$ ipython --no-banner

In [1]: import numpy as np

In [2]: np.set_printoptions(precision=2, suppress=True, linewidth=160, sign=" ")

In [3]: mat = np.load("a.npy")

In [4]: mat
Out[4]: 
array([[ 3.28, -1.03,  1.13,  1.97, -0.39, -2.03,  1.87, -0.46],
       [ 3.19, -0.37,  1.14,  2.54, -0.51, -2.1 ,  1.5 , -0.07],
       [ 2.18, -3.03,  0.61, -1.  ,  0.2 , -0.89,  2.45, -1.69],
       [-0.13,  3.1 ,  0.14,  2.94, -0.59, -0.52, -1.65,  1.83],
       [-3.28,  1.11, -1.13, -1.89,  0.38,  2.02, -1.92,  0.51],
       [-1.05,  3.26, -0.18,  2.25, -0.45,  0.07, -2.11,  1.88],
       [ 3.12, -0.12,  1.13,  2.72, -0.54, -2.11,  1.34,  0.07],
       [-3.18,  0.32, -1.14, -2.58,  0.52,  2.11, -1.46,  0.04],
       [-2.59,  2.76, -0.78,  0.36, -0.07,  1.23, -2.48,  1.51],
       [ 2.9 , -2.42,  0.91,  0.25, -0.05, -1.5 ,  2.43, -1.3 ],
       [ 3.24, -0.62,  1.14,  2.33, -0.47, -2.09,  1.65, -0.22],
       [ 3.02, -2.22,  0.97,  0.56, -0.11, -1.62,  2.38, -1.17],
       [ 0.33, -3.16, -0.07, -2.81,  0.56,  0.4 ,  1.76, -1.85],
       [ 2.05,  1.7 ,  0.85,  3.54, -0.71, -1.73, -0.04,  1.1 ],
       [ 1.74, -3.19,  0.44, -1.56,  0.31, -0.56,  2.35, -1.8 ],
       [-3.27,  1.33, -1.11, -1.67,  0.33,  1.97, -2.02,  0.64],
       [-2.99, -0.26, -1.1 , -2.97,  0.59,  2.09, -1.09, -0.29],
       [ 2.68, -2.68,  0.81, -0.21,  0.04, -1.3 ,  2.48, -1.46],
       [ 3.26, -0.75,  1.14,  2.23, -0.45, -2.08,  1.72, -0.29],
       [-2.69,  2.67, -0.81,  0.19, -0.04,  1.31, -2.47,  1.46],
       [ 1.61, -3.21,  0.39, -1.7 ,  0.34, -0.46,  2.31, -1.83],
       [-1.97, -1.78, -0.83, -3.55,  0.71,  1.7 ,  0.11, -1.14]])

In [5]: # null space of dimension 6

In [6]: r = np.linalg.matrix_rank(mat)

In [7]: r
Out[7]: np.int64(2)

In [8]: ns = np.linalg.svd(mat)[2][r:].T

In [9]: [int(np.linalg.matrix_rank(mat[:, :j + 1])) for j in range(8)]
Out[9]: [1, 2, 2, 2, 2, 2, 2, 2]

In [10]: [int(np.linalg.matrix_rank(np.delete(mat, i, axis=0))) for i in range(22)]
Out[10]: [2, 2, 2, 2, 2, 2, 2, 2, 2, 2, 2, 2, 2, 2, 2, 2, 2, 2, 2, 2, 2, 2]

In [11]: np.linalg.matrix_rank(mat.T @ mat), np.linalg.matrix_rank(mat @ mat.T)
Out[11]: (np.int64(2), np.int64(2))

In [12]: np.allclose(mat @ ns, 0)
Out[12]: True

In [13]: ns.shape
Out[13]: (8, 6)

In [14]: left, sv, VT = np.linalg.svd(mat)

In [15]: np.argmax(sv[:-1] / (sv[1:] + 1e-6)) + 1
Out[15]: np.int64(2)

In [16]: sv.round(2) + 0
Out[16]: array([ 18.99,  13.76,   0.  ,   0.  ,   0.  ,   0.  ,   0.  ,   0.  ])

In [17]: out = left[:, :2] @ np.diag(sv[:2]) @ VT[:2]

In [18]: round(float(np.abs(mat - out).max()), 2)
Out[18]: 0.0

In [19]: np.linalg.matrix_rank(out)
Out[19]: np.int64(2)

In [20]: cen = mat - mat.mean(axis=0)

In [21]: evecs = np.linalg.svd(cen)[2][:2]

In [22]: out = cen - cen @ evecs.T @ evecs

In [23]: round(np.linalg.norm(out) / np.linalg.norm(cen), 2)
Out[23]: np.float64(0.0)

In [24]: np.linalg.norm(out, axis=1).round(6).argmax()
Out[24]: np.int64(0)

In [25]: (cen @ evecs.T).std(axis=0)
Out[25]: array([ 3.96,  2.93])
